$ python -q
>>> import numpy as np
>>> from numpy import linalg as LA
>>> np.set_printoptions(precision=2, suppress=True, linewidth=100, sign=" ")
>>> X = np.load("case0.npy")
>>> X
array([[-6.02, -6.02, -1.01],
       [-3.35, -2.36,  0.11],
       [-0.94, -2.76,  3.59],
       [-4.78, -6.12,  0.7 ],
       [-3.43, -3.36,  0.66],
       [-2.15, -2.01,  1.48],
       [-6.48, -5.93, -1.69],
       [-8.57, -9.38, -2.16],
       [-1.45, -1.3 ,  1.94],
       [ 1.35, -1.59,  5.86],
       [-6.16, -5.56, -1.5 ],
       [-4.62, -3.82, -0.61],
       [-5.09, -5.69,  0.  ],
       [-1.5 , -4.89,  4.27],
       [-2.11,  0.02,  0.18],
       [-6.05, -6.57, -0.68],
       [-3.2 , -3.97,  1.38],
       [-3.17, -5.34,  2.33]])
>>> P = X @ LA.solve(X.T @ X, X.T)
>>> np.round(LA.eigvalsh(P), 2) + 0
array([ 0.,  0.,  0.,  0.,  0.,  0.,  0.,  0.,  0.,  0.,  0.,  0.,  0.,  0.,  0.,  1.,  1.,  1.])
>>> F = np.load("out5.npy")
>>> F
array([[-0.29,  0.83,  0.48],
       [-0.77,  0.1 , -0.63],
       [-0.57, -0.55,  0.61]])
>>> # columns are unit length and at right angles
>>> LA.norm(F, axis=0)
array([ 1.,  1.,  1.])
>>> np.round(F @ F.T, 2) + 0
array([[ 1.,  0.,  0.],
       [ 0.,  1.,  0.],
       [ 0.,  0.,  1.]])
>>> np.round(F.T @ F, 2) + 0
array([[ 1.,  0.,  0.],
       [ 0.,  1.,  0.],
       [ 0.,  0.,  1.]])
>>> vec = np.array([2, 2, 3])
>>> [p for p in range(1, 25) if np.allclose(LA.matrix_power(F, p), np.eye(3))]
[]
>>> round(LA.det(F), 2)
np.float64(1.0)
>>> np.round(LA.norm(vec), 2), np.round(LA.norm(F @ vec), 2)
(np.float64(4.12), np.float64(4.12))
>>> np.sort(np.abs(np.degrees(np.angle(LA.eigvals(F)))))
array([   0.  ,  106.86,  106.86])
>>> F.shape
(3, 3)
>>> np.unravel_index(np.abs(F).argmax(), F.shape)
(np.int64(0), np.int64(1))
>>> F.sum(axis=0)
array([-1.63,  0.38,  0.45])
>>> F - F[0]
array([[ 0.  ,  0.  ,  0.  ],
       [-0.48, -0.73, -1.11],
       [-0.29, -1.38,  0.13]])
>>> np.round(np.abs(F).max(), 2)
np.float64(0.83)
>>> np.count_nonzero(F)
np.int64(9)
>>> LA.rank(F)
Traceback (most recent call last):
  File "<python-input-24>", line 1, in <module>
    LA.rank(F)
    ^^^^^^^
AttributeError: module 'numpy.linalg' has no attribute 'rank'
>>> np.diff(F, axis=0)
array([[-0.48, -0.73, -1.11],
       [ 0.19, -0.65,  1.24]])
>>> F.mean(axis=0)
array([-0.54,  0.13,  0.15])
>>> round(LA.norm(F), 2)
np.float64(1.73)
>>> np.allclose(F, F.T)
False
>>> LA.determinant(F)
Traceback (most recent call last):
  File "<python-input-29>", line 1, in <module>
    LA.determinant(F)
    ^^^^^^^^^^^^^^
AttributeError: module 'numpy.linalg' has no attribute 'determinant'
>>> np.sort(np.abs(LA.eigvals(F)))
array([ 1.,  1.,  1.])
>>> round(LA.det(F), 2)
np.float64(1.0)
>>> rng = np.random.default_rng(286076)
>>> A = np.eye(3, dtype=int)[rng.permutation(3)] * np.array([-3, -3, 1])
>>> A
array([[-3,  0,  0],
       [ 0, -3,  0],
       [ 0,  0,  1]])
>>> # 3 groups of indices that never mix
>>> w, evecs = LA.eigh(A)
>>> vec = np.array([2, -1, 1])
>>> evecs * np.abs(w) @ evecs.T
array([[ 3.,  0.,  0.],
       [ 0.,  3.,  0.],
       [ 0.,  0.,  1.]])
>>> np.abs(A).sum(axis=1).max(), np.abs(w).max()
(np.int64(3), np.float64(3.0))
>>> vec @ A @ vec
np.int64(-14)
>>> np.round(vec @ A @ vec / (vec @ vec), 2), w[0], w[-1]
(np.float64(-2.33), np.float64(-3.0), np.float64(1.0))
>>> J = np.array([[-1.0, -2.0, -2.0, 0.0],
...     [-2.0, -1.0, -2.0, 0.0],
...     [-2.0, -2.0, -1.0, 0.0],
...     [0.0, 0.0, 0.0, -1.0]])
>>> # 2 blocks once reordered
>>> np.all(LA.eigvalsh(J) > 0)
np.False_
>>> [round(float(LA.det(J[:i, :i])), 2) + 0 for i in range(1, 5)]
[-1.0, -3.0, -5.0, 5.0]
>>> t3 = np.stack([J, 4 * J, J[::-1]])
>>> LA.det(t3)
array([    5.,  1280.,     5.])
>>> LA.matrix_rank(t3)
array([ 4,  4,  4])
>>> (t3 @ J.T).shape
(3, 4, 4)
>>> np.einsum("bij,cij->bc", t3, t3)
array([[  28.,  112.,   16.],
       [ 112.,  448.,   64.],
       [  16.,   64.,   28.]])
>>> data = np.array([[-4, 4, -8, -3],
...     [29, 21, 13, 15],
...     [-52, -28, -32, -33],
...     [15, -25, 39, 21]])
>>> # rows and columns are dependent
>>> vec = np.array([9, -9, 4, 7])
>>> data @ vec
array([-125,  229, -575,  663])
>>> LA.norm(data @ vec) <= LA.norm(data, 2) * LA.norm(vec) + 1e-9
np.True_
>>> (data @ vec).argmax()
np.int64(3)
>>> (data * vec).sum(axis=1)
array([-125,  229, -575,  663])
>>> np.einsum("ij,j->i", data, vec)
array([-125,  229, -575,  663])
>>> data * vec
array([[ -36,  -36,  -32,  -21],
       [ 261, -189,   52,  105],
       [-468,  252, -128, -231],
       [ 135,  225,  156,  147]])
>>> Uu, sv, Vh = LA.svd(data)
>>> evecs = Vh[:(sv > 1e-8).sum()]
>>> vec = data[2] + -1 * data[3] + rng.integers(2) * np.eye(4)[2]
>>> vec
array([-67.,  -3., -71., -54.])
>>> round(LA.norm(vec - evecs.T @ evecs @ vec), 2)
np.float64(0.0)
>>> np.round(evecs.T @ evecs, 2) + 0
array([[ 0.6 ,  0.33,  0.36,  0.  ],
       [ 0.33,  0.73, -0.3 ,  0.  ],
       [ 0.36, -0.3 ,  0.67,  0.  ],
       [ 0.  ,  0.  ,  0.  ,  1.  ]])
>>> LA.matrix_rank(np.vstack([data, vec]))
np.int64(3)
>>> np.diag(evecs.T @ evecs)
array([ 0.6 ,  0.73,  0.67,  1.  ])
>>> A2 = np.array([[-3, -1], [1, 2]])
>>> W2 = np.kron(A2, data)
>>> round(float(LA.norm(W2, 2)), 2), np.round(LA.norm(A2, 2) * LA.norm(data, 2), 2)
(326.43, np.float64(326.43))
>>> W2
array([[  12,  -12,   24,    9,    4,   -4,    8,    3],
       [ -87,  -63,  -39,  -45,  -29,  -21,  -13,  -15],
       [ 156,   84,   96,   99,   52,   28,   32,   33],
       [ -45,   75, -117,  -63,  -15,   25,  -39,  -21],
       [  -4,    4,   -8,   -3,   -8,    8,  -16,   -6],
       [  29,   21,   13,   15,   58,   42,   26,   30],
       [ -52,  -28,  -32,  -33, -104,  -56,  -64,  -66],
       [  15,  -25,   39,   21,   30,  -50,   78,   42]])
>>> W2.shape
(8, 8)
>>> K = np.load("run3.npy")
>>> K
array([[  2,   0,   2],
       [  2,   1,   2],
       [  2,   3,   2],
       [  4,   3,   2],
       [  5,   3,   3],
       [  7,   5,   3],
       [  7,   5,   5],
       [  7,   6,   7],
       [  8,   8,   9],
       [  8,   8,   9],
       [  8,   8,  11],
       [  8,   8,  12],
       [  8,   9,  14],
       [  9,  10,  14],
       [ 10,  12,  15],
       [ 12,  14,  15],
       [ 12,  14,  15],
       [ 13,  16,  17],
       [ 15,  16,  17],
       [ 17,  16,  18],
       [ 17,  18,  20],
       [ 17,  19,  22],
       [ 17,  20,  22],
       [ 17,  20,  24]])
>>> D = LA.norm(K[:, None] - K[None], axis=-1)
>>> D[22].round(6).argsort(kind="stable")[:4]
array([ 22,  21,  23,  20])
>>> D.shape
(24, 24)
>>> D[:5, :5]
array([[ 0.  ,  1.  ,  3.  ,  3.61,  4.36],
       [ 1.  ,  0.  ,  2.  ,  2.83,  3.74],
       [ 3.  ,  2.  ,  0.  ,  2.  ,  3.16],
       [ 3.61,  2.83,  2.  ,  0.  ,  1.41],
       [ 4.36,  3.74,  3.16,  1.41,  0.  ]])
>>> np.unravel_index(D.round(6).argmax(), D.shape)
(np.int64(0), np.int64(23))
>>> feats = np.load("sample0.npy")
>>> feats
array([[ 0., -3., -1.],
       [ 0., -9., -2.],
       [ 0.,  3.,  3.]])
>>> # looks like rank 2
>>> f, g = feats[2], feats[1]
>>> f @ g
np.float64(-33.0)
>>> f @ f
np.float64(18.0)
>>> p = (f @ g) / (f @ f) * f
>>> (g - p) @ f
np.float64(0.0)
>>> g - p
array([ 0. , -3.5,  3.5])
>>> LA.matrix_rank(np.outer(f, g))
np.int64(1)
>>> feats @ LA.pinv(feats) @ feats
array([[ 0., -3., -1.],
       [ 0., -9., -2.],
       [ 0.,  3.,  3.]])
>>> np.allclose(feats[:-1].T @ LA.lstsq(feats[:-1].T, feats[-1])[0], feats[-1])
True
>>> np.unique(feats.round(6), axis=0).shape
(3, 3)
>>> round(float(np.trace(LA.pinv(feats) @ feats)), 2)
2.0
>>> Uu, sv, Vh = LA.svd(feats, full_matrices=False)
>>> np.abs(Vh[0])
array([ 0.  ,  0.95,  0.3 ])
>>> np.abs(Uu[:, 0]).round(6).argmax()
np.int64(1)
>>> np.round(Uu.T @ feats @ Vh.T, 2) + 0
array([[ 10.42,   0.  ,   0.  ],
       [  0.  ,   2.12,   0.  ],
       [  0.  ,   0.  ,   0.  ]])
>>> round(np.sqrt((sv ** 2).sum()), 2), round(float(LA.norm(feats)), 2)
(np.float64(10.63), 10.63)
>>> np.round(Vh @ Vh.T, 2) + 0
array([[ 1.,  0.,  0.],
       [ 0.,  1.,  0.],
       [ 0.,  0.,  1.]])
>>> sv / sv[0]
array([ 1. ,  0.2,  0. ])
>>> Uu.shape, sv.shape, Vh.shape
((3, 3), (3,), (3, 3))
>>> W0 = np.load("layer15.npy")
>>> W0
array([[ 10.07, -16.94],
       [  7.23,   7.7 ]])
>>> Q, Rm = LA.qr(W0)
>>> np.allclose(Rm.T @ Rm, W0.T @ W0)
True
>>> round(float(np.trace(Q @ Q.T)), 2)
2.0
>>> vec = np.array([1, 0])
>>> target = W0 @ vec
>>> b, lr = np.zeros(2), 1 / LA.norm(W0, 2) ** 2
>>> for i in range(5):
...     b -= lr * W0.T @ (W0 @ b - target)
...     if i % 1 == 0: print(i, round(LA.norm(W0 @ b - target), 2))
... 
0 6.8
1 5.1
2 3.82
3 2.87
4 2.15
>>> round(float(LA.cond(W0)), 2)
2.0
>>> b
array([ 0.81, -0.09])
>>> round(LA.det(W0[::-1]), 2)
np.float64(-200.02)
>>> np.round(LA.eigvals(W0).sum().real, 2)
np.float64(17.77)
>>> np.kron(np.eye(2, dtype=int), W0)
array([[ 10.07, -16.94,   0.  ,  -0.  ],
       [  7.23,   7.7 ,   0.  ,   0.  ],
       [  0.  ,  -0.  ,  10.07, -16.94],
       [  0.  ,   0.  ,   7.23,   7.7 ]])
>>> np.round(np.einsum("ij,ji->", W0, W0), 2)
np.float64(-84.26)
>>> np.einsum("ii->", W0)
np.float64(17.77)
>>> vec = np.array([-1, 0])
>>> W0 @ np.ones(2)
array([-6.87, 14.93])
>>> W0 @ np.eye(2)[1]
array([-16.94,   7.7 ])
>>> Uu, sv, Vh = LA.svd(W0, full_matrices=False)
>>> np.round(Vh @ Vh.T, 2) + 0
array([[ 1.,  0.],
       [ 0.,  1.]])
>>> np.abs(Uu[:, 0]).round(6).argmax()
np.int64(0)
>>> round(float(np.sqrt((sv ** 2).sum())), 2), round(float(LA.norm(W0)), 2)
(22.36, 22.36)
>>> np.abs(Vh[0])
array([ 0.42,  0.91])
>>> np.allclose(Uu * sv @ Vh, W0)
True
